% ipython --no-banner

In [1]: import numpy as np

In [2]: np.set_printoptions(precision=2, suppress=True, linewidth=120)

In [3]: K = np.loadtxt("mat.csv", delimiter=",")

In [4]: K
Out[4]: 
array([[ 1.06, -0.9 , -1.9 ,  0.06, -1.05],
       [ 1.02, -0.87, -1.97, -0.01, -0.92],
       [ 1.11, -0.99, -1.92, -0.19, -0.87],
       [ 1.02, -0.98, -1.98,  0.22, -0.8 ],
       [ 1.1 , -0.98, -1.78, -0.1 , -1.16],
       [ 0.96, -1.04, -2.03, -0.03, -1.08],
       [ 1.1 , -1.14, -1.85, -0.02, -0.93],
       [-0.97,  0.3 , -1.93, -1.86, -0.98],
       [-1.14,  0.16, -1.86, -2.  , -0.87],
       [-0.96, -0.06, -1.98, -1.97, -1.03],
       [-1.05, -0.19, -2.16, -1.95, -1.14],
       [-0.98,  0.07, -2.04, -2.01, -0.94],
       [-1.06,  0.11, -2.1 , -1.96, -0.97],
       [-1.01, -0.05, -2.11, -1.98, -0.82],
       [-0.12,  2.03, -1.93,  2.  ,  0.76],
       [ 0.04,  1.98, -1.77,  1.99,  1.16],
       [-0.16,  1.97, -2.11,  2.04,  0.98],
       [-0.16,  1.91, -2.24,  2.13,  1.09],
       [ 0.1 ,  1.92, -2.11,  2.04,  1.09],
       [-0.15,  2.03, -1.85,  2.05,  1.12],
       [-0.06,  2.22, -1.95,  1.99,  1.1 ]])

In [5]: D = np.linalg.norm(K[:, None] - K[None], axis=-1)

In [6]: D[18].round(6).argsort(kind="stable")[:4]
Out[6]: array([18, 16, 17, 15])

In [7]: np.unravel_index(D.round(6).argmax(), D.shape)
Out[7]: (np.int64(10), np.int64(20))

In [8]: np.flatnonzero(D[18] < D.mean() / 2)
Out[8]: array([14, 15, 16, 17, 18, 19, 20])

In [9]: D.mean(axis=1).argmax()
Out[9]: np.int64(20)

In [10]: X = np.load("arr.npy")

In [11]: X
Out[11]: 
array([[ -3.14,  -5.04,   9.38,   2.84,  -7.29],
       [ -1.15,  -2.81,   5.37,   2.39,  -5.39],
       [ -0.69,  -2.29,   4.37,   2.26,  -4.86],
       [ -0.46,  -2.03,   3.84,   2.18,  -4.56],
       [  0.45,  -0.89,   1.37,   1.68,  -2.92],
       [  0.52,  -0.75,   1.04,   1.57,  -2.62],
       [  0.59,  -0.53,   0.51,   1.31,  -2.03],
       [ -1.23,   2.06,   0.77,  -2.88,   2.85],
       [ -1.3 ,   2.42,   0.82,  -3.22,   3.16],
       [ -0.71,  10.68,  -0.11,  -9.08,   8.29],
       [  7.42,  37.75, -10.3 , -22.69,  20.84],
       [  8.67,  41.17, -11.88, -24.22,  22.3 ],
       [ 10.26,  45.43, -13.9 , -26.09,  24.12],
       [ 22.45,  75.66, -29.44, -38.68,  36.62]])

In [12]: # null space of dimension 2

In [13]: cent = X[[2, 6]].astype(float)

In [14]: for _ in range(4):
    ...:     labels = np.linalg.norm(X[:, None] - cent, axis=-1).argmin(axis=1)
    ...:     cent = np.array([X[labels == j].mean(axis=0) for j in range(2)])
    ...: 

In [15]: labels
Out[15]: array([0, 0, 0, 0, 0, 0, 0, 0, 0, 0, 1, 1, 1, 1])

In [16]: np.abs(cent[1] - cent[0]).argmax()
Out[16]: np.int64(1)

In [17]: cent
Out[17]: 
array([[ -0.71,   0.08,   2.74,  -0.1 ,  -1.54],
       [ 12.2 ,  50.  , -16.38, -27.92,  25.97]])

In [18]: np.bincount(labels)
Out[18]: array([10,  4])

In [19]: cent[1] - cent[0]
Out[19]: array([ 12.91,  49.92, -19.12, -27.82,  27.51])

In [20]: cen = (K - K.mean(axis=0)) / K.std(axis=0)

In [21]: np.argwhere(np.abs(cen) > 2)
Out[21]: array([[17,  2]])

In [22]: cen.std(axis=0)
Out[22]: array([1., 1., 1., 1., 1.])

In [23]: beta = np.linalg.lstsq(np.delete(cen, 2, axis=1), cen[:, 2])[0]

In [24]: beta
Out[24]: array([ 3.61,  4.09, -3.82, -0.42])

In [25]: left, sig, vt = np.linalg.svd(X)

In [26]: evecs = vt[:(sig > 1e-8).sum()]

In [27]: rng = np.random.default_rng(979322)

In [28]: vec = X[9] + -1 * X[6] + rng.integers(2) * np.eye(5)[4]

In [29]: vec
Out[29]: array([ -1.3 ,  11.21,  -0.61, -10.39,  10.33])

In [30]: np.diag(evecs.T @ evecs)
Out[30]: array([0.36, 0.82, 0.78, 0.37, 0.67])

In [31]: np.linalg.matrix_rank(np.vstack([X, vec]))
Out[31]: np.int64(3)

In [32]: evecs.T @ evecs
Out[32]: 
array([[ 0.36,  0.27, -0.29,  0.17, -0.22],
       [ 0.27,  0.82,  0.04, -0.27, -0.04],
       [-0.29,  0.04,  0.78, -0.15, -0.25],
       [ 0.17, -0.27, -0.15,  0.37, -0.33],
       [-0.22, -0.04, -0.25, -0.33,  0.67]])

In [33]: np.allclose(evecs.T @ evecs @ vec, vec)
Out[33]: True

In [34]: left, sig, vt = np.linalg.svd(X)

In [35]: sig.round(2) + 0
Out[35]: array([139.68,  13.17,  10.37,   0.  ,   0.  ])

In [36]: out = left[:, :3] @ np.diag(sig[:3]) @ vt[:3]

In [37]: np.round(np.linalg.norm(X - out, 2), 2), round(sig[3], 2)
Out[37]: (np.float64(0.0), np.float64(0.0))

In [38]: round(float(np.linalg.norm(X - out) / np.linalg.norm(X)), 2)
Out[38]: 0.0

In [39]: np.linalg.matrix_rank(out)
Out[39]: np.int64(3)

In [40]: cen = K - K.mean(axis=0)

In [41]: left, sig, vt = np.linalg.svd(cen, full_matrices=False)

In [42]: np.abs(vt[0]).argmax()
Out[42]: np.int64(3)

In [43]: np.abs(left[:, 0]).argmax()
Out[43]: np.int64(20)

In [44]: np.linalg.matrix_rank(cen)
Out[44]: np.int64(5)

In [45]: np.round((sig ** 2).sum() ** 2 / (sig ** 4).sum(), 2)
Out[45]: np.float64(1.6)

In [46]: np.round(sig ** 2 / (sig ** 2).sum(), 2) + 0
Out[46]: array([0.75, 0.24, 0.  , 0.  , 0.  ])

In [47]: np.round(cen.mean(axis=0), 2) + 0
Out[47]: array([0., 0., 0., 0., 0.])

In [48]: np.searchsorted(np.cumsum(sig ** 2) / (sig ** 2).sum(), 0.9) + 1
Out[48]: np.int64(2)

In [49]: feats = np.load("x.npy")

In [50]: feats
Out[50]: 
array([[ 0,  0,  0,  0,  0,  0],
       [-2, -3, -2, -3, -2, -3],
       [-2, -2, -2, -2, -2, -2],
       [ 0,  0,  0,  0,  0,  0],
       [-2, -3, -2, -3, -2, -3],
       [-2, -2, -2, -2, -2, -2]])

In [51]: np.linalg.cond(feats) > 100
Out[51]: np.True_

In [52]: T = np.stack([feats, -2 * feats, feats[::-1]])

In [53]: np.linalg.det(T)
Out[53]: array([0., 0., 0.])

In [54]: T.shape
Out[54]: (3, 6, 6)

In [55]: T.sum(axis=0)
Out[55]: 
array([[-2, -2, -2, -2, -2, -2],
       [ 0,  0,  0,  0,  0,  0],
       [ 2,  2,  2,  2,  2,  2],
       [-2, -2, -2, -2, -2, -2],
       [ 0,  0,  0,  0,  0,  0],
       [ 2,  2,  2,  2,  2,  2]])

In [56]: (T @ feats.T).shape
Out[56]: (3, 6, 6)

In [57]: np.linalg.norm(T, axis=(1, 2))
Out[57]: array([11.22, 22.45, 11.22])

In [58]: np.linalg.matrix_rank(T.reshape(3, -1))
Out[58]: np.int64(2)

In [59]: left, sig, vt = np.linalg.svd(feats)

In [60]: evecs = vt[:(sig > 1e-8).sum()]

In [61]: vec = feats[0] + -3 * feats[2] + rng.integers(2) * np.eye(6)[5]

In [62]: vec
Out[62]: array([6., 6., 6., 6., 6., 6.])

In [63]: np.round(evecs.T @ evecs, 2) + 0
Out[63]: 
array([[0.33, 0.  , 0.33, 0.  , 0.33, 0.  ],
       [0.  , 0.33, 0.  , 0.33, 0.  , 0.33],
       [0.33, 0.  , 0.33, 0.  , 0.33, 0.  ],
       [0.  , 0.33, 0.  , 0.33, 0.  , 0.33],
       [0.33, 0.  , 0.33, 0.  , 0.33, 0.  ],
       [0.  , 0.33, 0.  , 0.33, 0.  , 0.33]])

In [64]: round(float(np.linalg.norm(vec - evecs.T @ evecs @ vec)), 2)
Out[64]: 0.0

In [65]: np.linalg.matrix_rank(np.vstack([feats, vec]))
Out[65]: np.int64(2)

In [66]: np.diag(evecs.T @ evecs)
Out[66]: array([0.33, 0.33, 0.33, 0.33, 0.33, 0.33])

In [67]: r = np.linalg.matrix_rank(feats)

In [68]: r
Out[68]: np.int64(2)

In [69]: ns = np.linalg.svd(feats)[2][r:].T

In [70]: [int(np.linalg.matrix_rank(np.delete(feats, i, axis=0))) for i in range(6)]
Out[70]: [2, 2, 2, 2, 2, 2]

In [71]: ns.shape
Out[71]: (6, 4)

In [72]: np.round(ns @ ns.T, 2) + 0
Out[72]: 
array([[ 0.67,  0.  , -0.33,  0.  , -0.33,  0.  ],
       [ 0.  ,  0.67,  0.  , -0.33,  0.  , -0.33],
       [-0.33,  0.  ,  0.67,  0.  , -0.33,  0.  ],
       [ 0.  , -0.33,  0.  ,  0.67,  0.  , -0.33],
       [-0.33,  0.  , -0.33,  0.  ,  0.67,  0.  ],
       [ 0.  , -0.33,  0.  , -0.33,  0.  ,  0.67]])

In [73]: np.round(feats @ ns, 2) + 0
Out[73]: 
array([[0., 0., 0., 0.],
       [0., 0., 0., 0.],
       [0., 0., 0., 0.],
       [0., 0., 0., 0.],
       [0., 0., 0., 0.],
       [0., 0., 0., 0.]])

In [74]: [int(np.linalg.matrix_rank(feats[:, :j + 1])) for j in range(6)]
Out[74]: [1, 2, 2, 2, 2, 2]

In [75]: W1 = np.array([[-3, -2, 2, 0],
    ...:     [-3, 2, -1, 2],
    ...:     [2, -3, 0, 3],
    ...:     [3, -2, 0, -1],
    ...:     [2, -2, -2, -1],
    ...:     [-3, 3, 2, -2]])

In [76]: beta = np.array([2, -2, 2, 0])

In [77]: hid = np.maximum(feats @ W1 + beta, 0)

In [78]: np.linalg.matrix_rank(hid)
Out[78]: np.int64(3)

In [79]: hid
Out[79]: 
array([[2, 0, 2, 0],
       [9, 3, 0, 0],
       [6, 6, 0, 0],
       [2, 0, 2, 0],
       [9, 3, 0, 0],
       [6, 6, 0, 0]])

In [80]: (hid > 0).mean(axis=0)
Out[80]: array([1.  , 0.67, 0.33, 0.  ])

In [81]: (hid > 0).astype(int)
Out[81]: 
array([[1, 0, 1, 0],
       [1, 1, 0, 0],
       [1, 1, 0, 0],
       [1, 0, 1, 0],
       [1, 1, 0, 0],
       [1, 1, 0, 0]])

In [82]: cent = np.array([[-3, 5], [-2, -3], [-3, 1], [2, -5]])

In [83]: hid @ cent
Out[83]: 
array([[-12,  12],
       [-33,  36],
       [-30,  12],
       [-12,  12],
       [-33,  36],
       [-30,  12]])

In [84]: (hid @ cent).round(6).argmax(axis=1)
Out[84]: array([1, 1, 1, 1, 1, 1])

In [85]: W1 @ cent
Out[85]: 
array([[  7,  -7],
       [ 12, -32],
       [  6,   4],
       [ -7,  26],
       [  2,  19],
       [ -7, -12]])
